% python3 -q
>>> import numpy as np
>>> np.set_printoptions(suppress=True, linewidth=160)
>>> J = np.array([[0.3, 1.4, -0.5, 1.3, -1.3, 0.7, 1.1, -2.3],
...     [-0.8, 0.3, -0.9, -0.6, 1.3, 1.1, 1.0, -0.4],
...     [0.7, 1.1, 0.3, -0.9, 1.0, 0.5, -0.7, -0.5],
...     [-1.3, 0.1, -0.8, 2.5, 1.4, 1.3, -0.3, -0.5],
...     [-0.6, 0.0, 1.8, -0.4, -0.5, 0.3, -2.7, -0.3],
...     [-0.3, -0.7, -1.1, -0.9, 0.6, -0.1, -0.7, -0.9],
...     [-0.8, -0.3, -1.5, -0.3, -2.1, 0.7, -0.6, -0.7],
...     [-0.4, 0.9, -0.9, -0.3, 0.9, -0.8, -0.5, -0.1]])
>>> print(J)
[[ 0.3  1.4 -0.5  1.3 -1.3  0.7  1.1 -2.3]
 [-0.8  0.3 -0.9 -0.6  1.3  1.1  1.  -0.4]
 [ 0.7  1.1  0.3 -0.9  1.   0.5 -0.7 -0.5]
 [-1.3  0.1 -0.8  2.5  1.4  1.3 -0.3 -0.5]
 [-0.6  0.   1.8 -0.4 -0.5  0.3 -2.7 -0.3]
 [-0.3 -0.7 -1.1 -0.9  0.6 -0.1 -0.7 -0.9]
 [-0.8 -0.3 -1.5 -0.3 -2.1  0.7 -0.6 -0.7]
 [-0.4  0.9 -0.9 -0.3  0.9 -0.8 -0.5 -0.1]]
>>> rng = np.random.default_rng(69976)
>>> idx = rng.permutation(8)
>>> A2 = J[:, idx] * rng.choice([-1, 1], 8)
>>> print(A2)
[[ 0.3  1.3 -1.1  0.7 -2.3  1.4  1.3  0.5]
 [-0.8 -1.3 -1.   1.1 -0.4  0.3 -0.6  0.9]
 [ 0.7 -1.   0.7  0.5 -0.5  1.1 -0.9 -0.3]
 [-1.3 -1.4  0.3  1.3 -0.5  0.1  2.5  0.8]
 [-0.6  0.5  2.7  0.3 -0.3  0.  -0.4 -1.8]
 [-0.3 -0.6  0.7 -0.1 -0.9 -0.7 -0.9  1.1]
 [-0.8  2.1  0.6  0.7 -0.7 -0.3 -0.3  1.5]
 [-0.4 -0.9  0.5 -0.8 -0.1  0.9 -0.3  0.9]]
>>> Uu, _, Vh = np.linalg.svd(J.T @ A2)
>>> print(np.round(np.linalg.lstsq(J, A2)[0], 2) + 0)
[[ 1.  0.  0.  0.  0.  0.  0.  0.]
 [ 0.  0.  0.  0.  0.  1.  0.  0.]
 [ 0.  0.  0.  0.  0.  0.  0. -1.]
 [ 0.  0.  0.  0.  0.  0.  1.  0.]
 [ 0. -1.  0.  0.  0.  0.  0.  0.]
 [ 0.  0.  0.  1.  0.  0.  0.  0.]
 [ 0.  0. -1.  0.  0.  0.  0.  0.]
 [ 0.  0.  0.  0.  1.  0.  0.  0.]]
>>> print(idx)
[0 4 6 5 7 1 3 2]
>>> print(np.round(Uu @ Vh, 2) + 0)
[[ 1.  0.  0.  0.  0.  0.  0.  0.]
 [ 0.  0.  0.  0.  0.  1.  0.  0.]
 [ 0.  0.  0.  0.  0.  0.  0. -1.]
 [ 0.  0.  0.  0.  0.  0.  1.  0.]
 [ 0. -1.  0.  0.  0.  0.  0.  0.]
 [ 0.  0.  0.  1.  0.  0.  0.  0.]
 [ 0.  0. -1.  0.  0.  0.  0.  0.]
 [ 0.  0.  0.  0.  1.  0.  0.  0.]]
